% ipython --no-banner

In [1]: import numpy as np

In [2]: import numpy.linalg as la

In [3]: np.set_printoptions(precision=3, suppress=True, linewidth=140)

In [4]: arr = np.loadtxt("data.csv", delimiter=",")

In [5]: print(arr)
[[-5.  0.  0.  0.  0.]
 [ 5. -3.  0.  0.  0.]
 [ 3.  3.  2.  0.  0.]
 [-1. -5. -3. -4.  0.]
 [ 3.  5.  4. -3. -4.]]

In [6]: print(np.einsum("ii->", arr))
-14.0

In [7]: print(np.kron(np.eye(2, dtype=int), arr))
[[-5.  0.  0.  0.  0. -0.  0.  0.  0.  0.]
 [ 5. -3.  0.  0.  0.  0. -0.  0.  0.  0.]
 [ 3.  3.  2.  0.  0.  0.  0.  0.  0.  0.]
 [-1. -5. -3. -4.  0. -0. -0. -0. -0.  0.]
 [ 3.  5.  4. -3. -4.  0.  0.  0. -0. -0.]
 [-0.  0.  0.  0.  0. -5.  0.  0.  0.  0.]
 [ 0. -0.  0.  0.  0.  5. -3.  0.  0.  0.]
 [ 0.  0.  0.  0.  0.  3.  3.  2.  0.  0.]
 [-0. -0. -0. -0.  0. -1. -5. -3. -4.  0.]
 [ 0.  0.  0. -0. -0.  3.  5.  4. -3. -4.]]

In [8]: print(la.eigvals(arr))
[-4. -4.  2. -3. -5.]

In [9]: print(np.einsum("ij,ji->", arr, arr))
70.0

In [10]: print(np.round(la.det(2 * arr), 3), np.round(la.det(arr), 3))
15360.0 480.0

In [11]: G = arr.T @ arr

In [12]: print(np.allclose(G, G.T))
True

In [13]: print(np.trace(G), (arr ** 2).sum())
207.0 207.0

In [14]: print(np.prod(np.diag(arr)), np.round(la.det(arr), 3))
480.0 480.0

In [15]: O, Rm = la.qr(arr)

In [16]: print(round(float(np.trace(O @ O.T)), 3))
5.0

In [17]: print(np.round(O.T @ O, 3) + 0)
[[1. 0. 0. 0. 0.]
 [0. 1. 0. 0. 0.]
 [0. 0. 1. 0. 0.]
 [0. 0. 0. 1. 0.]
 [0. 0. 0. 0. 1.]]

In [18]: print(np.abs(np.diag(Rm)))
[8.307 8.072 1.376 4.716 1.103]

In [19]: print(O.shape, Rm.shape)
(5, 5) (5, 5)

In [20]: ev, vecs = la.eig(arr)

In [21]: print(np.prod(ev))
480.0

In [22]: print(arr @ vecs[:, 0] - ev[0] * vecs[:, 0])
[0. 0. 0. 0. 0.]

In [23]: print(ev)
[-4. -4.  2. -3. -5.]

In [24]: print(np.sort(la.eigvals(arr @ arr)))
[ 4.  9. 16. 16. 25.]

In [25]: print(np.sort(la.eigvals(la.inv(arr))))
[-0.333 -0.25  -0.25  -0.2    0.5  ]

In [26]: K = np.load("mat.npy")

In [27]: print(K)
[[0 0 0]
 [0 0 1]
 [0 1 0]]

In [28]: # symmetric, so the eigenvalues are real

In [29]: print((K != 0).astype(int))
[[0 0 0]
 [0 0 1]
 [0 1 0]]

In [30]: print(np.sort(la.eigvals(K).real))
[-1.  0.  1.]

In [31]: print((la.matrix_power((K != 0) + (K.T != 0) + np.eye(3), 3) > 0).astype(int))
[[1 0 0]
 [0 1 1]
 [0 1 1]]

In [32]: mat = np.loadtxt("sample13.csv", delimiter=",")

In [33]: print(mat)
[[ 1.  0. -1.]
 [-1. -1. -5.]
 [-1.  5.  2.]]

In [34]: Y = la.inv(mat)

In [35]: print(round(float(la.det(mat) * la.det(Y)), 3))
1.0

In [36]: print(np.round(mat @ Y, 3) + 0)
[[1. 0. 0.]
 [0. 1. 0.]
 [0. 0. 1.]]

In [37]: print(round(float(la.cond(mat)), 3))
5.666

In [38]: print(np.round(la.inv(Y), 3) + 0)
[[ 1.  0. -1.]
 [-1. -1. -5.]
 [-1.  5.  2.]]

In [39]: print(la.det(mat) * Y)
[[23. -5. -1.]
 [ 7.  1.  6.]
 [-6. -5. -1.]]

In [40]: th = np.deg2rad(30)

In [41]: M = np.eye(3)

In [42]: M[np.ix_([0, 1], [0, 1])] = [[np.cos(th), -np.sin(th)], [np.sin(th), np.cos(th)]]

In [43]: print(M)
[[ 0.866 -0.5    0.   ]
 [ 0.5    0.866  0.   ]
 [ 0.     0.     1.   ]]

In [44]: Y = np.array([[2, -5], [-4, -4], [-1, -3]])

In [45]: print(la.matrix_rank(np.vstack([M, Y.T])))
3

In [46]: print(np.einsum("ij,ij->i", M, M))
[1. 1. 1.]

In [47]: print(Y.T @ M.T)
[[ 3.732 -2.464 -1.   ]
 [-2.33  -5.964 -3.   ]]

In [48]: print(la.matrix_rank(M @ Y))
2

In [49]: print(np.vstack([M, Y.T]).shape)
(5, 3)

In [50]: Y = np.array([[2, 1, 1, 1], [2, 1, 1, 0], [1, 2, 1, 1], [2, 1, 0, 2]])

In [51]: F = Y.T @ Y

In [52]: print(F)
[[13  8  5  7]
 [ 8  7  4  5]
 [ 5  4  3  2]
 [ 7  5  2  6]]

In [53]: # symmetric

In [54]: ev, vecs = la.eigh(F)

In [55]: vec = np.array([2, 1, -2, 2])

In [56]: print(round(float(vec @ F @ vec / (vec @ vec)), 3), round(float(ev[0]), 3), np.round(ev[-1], 3))
10.077 0.096 24.912

In [57]: print(vecs * np.sqrt(ev) @ vecs.T)
[[3.05  1.215 0.918 1.175]
 [1.215 1.964 0.92  0.906]
 [0.918 0.92  1.145 0.029]
 [1.175 0.906 0.029 1.949]]

In [58]: print(vec @ F @ vec)
131

In [59]: print(la.eigvalsh(F[1:, 1:]))
[ 0.215  2.445 13.341]

In [60]: m1 = np.diag(10 * np.array([-6, -1, 3, -6])) + np.array([[0, -2, -2, 3], [-3, -1, -1, -1], [2, -2, -3, 3], [2, 1, 3, 3]])

In [61]: print(m1)
[[-60  -2  -2   3]
 [ -3 -11  -1  -1]
 [  2  -2  27   3]
 [  2   1   3 -57]]

In [62]: G = m1.T @ m1

In [63]: print(la.svd(m1, compute_uv=False) ** 2)
[3797.364 3108.514  732.628  119.493]

In [64]: print(G)
[[3617  151  183 -285]
 [ 151  130  -36  -58]
 [ 183  -36  743  -95]
 [-285  -58  -95 3268]]

In [65]: print(la.matrix_rank(G))
4

In [66]: ev, vecs = la.eig(m1)

In [67]: print(np.sort(la.eigvals(la.inv(m1))))
[-0.091 -0.018 -0.016  0.037]

In [68]: print(np.round(m1 @ vecs[:, 0] - ev[0] * vecs[:, 0], 3) + 0)
[0. 0. 0. 0.]

In [69]: vec = np.array([1, 1, 0, -2])

In [70]: h = np.maximum(m1 @ vec, 0)

In [71]: print(np.maximum(m1 @ (3 * vec), 0))
[  0   0   0 351]

In [72]: print(np.maximum(m1 @ vec, 0) - np.maximum(-m1 @ vec, 0))
[-68 -12  -6 117]

In [73]: print(m1 * (h > 1e-9)[:, None])
[[  0   0   0   0]
 [  0   0   0   0]
 [  0   0   0   0]
 [  2   1   3 -57]]

In [74]: J = np.loadtxt("arr.csv", delimiter=",")

In [75]: print(J)
[[1.    0.7   0.49  0.343 0.24 ]
 [0.7   1.    0.7   0.49  0.343]
 [0.49  0.7   1.    0.7   0.49 ]
 [0.343 0.49  0.7   1.    0.7  ]
 [0.24  0.343 0.49  0.7   1.   ]]

In [76]: ev, vecs = la.eigh(J)

In [77]: vec = np.array([0, 1, 3, 2, 2])

In [78]: print(round(float(vec @ J @ vec / (vec @ vec)), 3), round(float(ev[0]), 3), round(ev[-1], 3))
2.523 0.193 3.103

In [79]: print(vec @ J @ vec)
45.412

In [80]: print(vecs * np.sqrt(ev) @ vecs.T)
[[0.91  0.347 0.186 0.111 0.071]
 [0.347 0.853 0.327 0.179 0.111]
 [0.186 0.327 0.847 0.327 0.186]
 [0.111 0.179 0.327 0.853 0.347]
 [0.071 0.111 0.186 0.347 0.91 ]]

In [81]: print(la.eigvalsh(J[1:, 1:]))
[0.203 0.318 0.754 2.725]

In [82]: print((np.sign(vecs[:, -1].round(6)) == np.sign(vecs[0, -1].round(6))).astype(int))
[1 1 1 1 1]

In [83]: X = np.tril(np.array([[1, -1, 1], [3, -3, 3], [-1, -2, -3]]), -1) + np.eye(3, dtype=int)

In [84]: print(X)
[[ 1  0  0]
 [ 3  1  0]
 [-1 -2  1]]

In [85]: vec = np.array([-1, -3, 3])

In [86]: print((X * vec).sum(axis=1))
[-1 -6 10]

In [87]: print(X * vec)
[[-1  0  0]
 [-3 -3  0]
 [ 1  6  3]]

In [88]: print(la.norm(X @ vec) <= la.norm(X, 2) * la.norm(vec) + 1e-9)
True

In [89]: print(X @ np.ones(3))
[ 1.  4. -2.]

In [90]: print(np.sign((X @ vec).round(6)))
[-1 -1  1]

In [91]: O, vecs = la.qr(X[:, :1])[0], la.qr(X[:, 1:])[0]

In [92]: s = la.svd(O.T @ vecs, compute_uv=False)

In [93]: print(np.degrees(np.arccos(s.clip(0, 1))))
[17.548]

In [94]: rng = np.random.default_rng(733)

In [95]: idx = rng.permutation(3)

In [96]: Y = X[:, idx] * rng.choice([-1, 1], 3)

In [97]: print(Y)
[[-1  0  0]
 [-3  1  0]
 [ 1 -2  1]]

In [98]: left, _, vt = la.svd(X.T @ Y)

In [99]: print(np.round(left @ vt, 3) + 0)
[[-1.  0.  0.]
 [ 0.  1.  0.]
 [ 0.  0.  1.]]

In [100]: print(round(float(la.eigvals(Y).sum().real), 3))
1.0

In [101]: print(np.poly(Y))
[ 1. -1. -1.  1.]

In [102]: print(np.einsum("ii->", Y))
1

In [103]: print(la.eigvals(Y))
[ 1.  1. -1.]
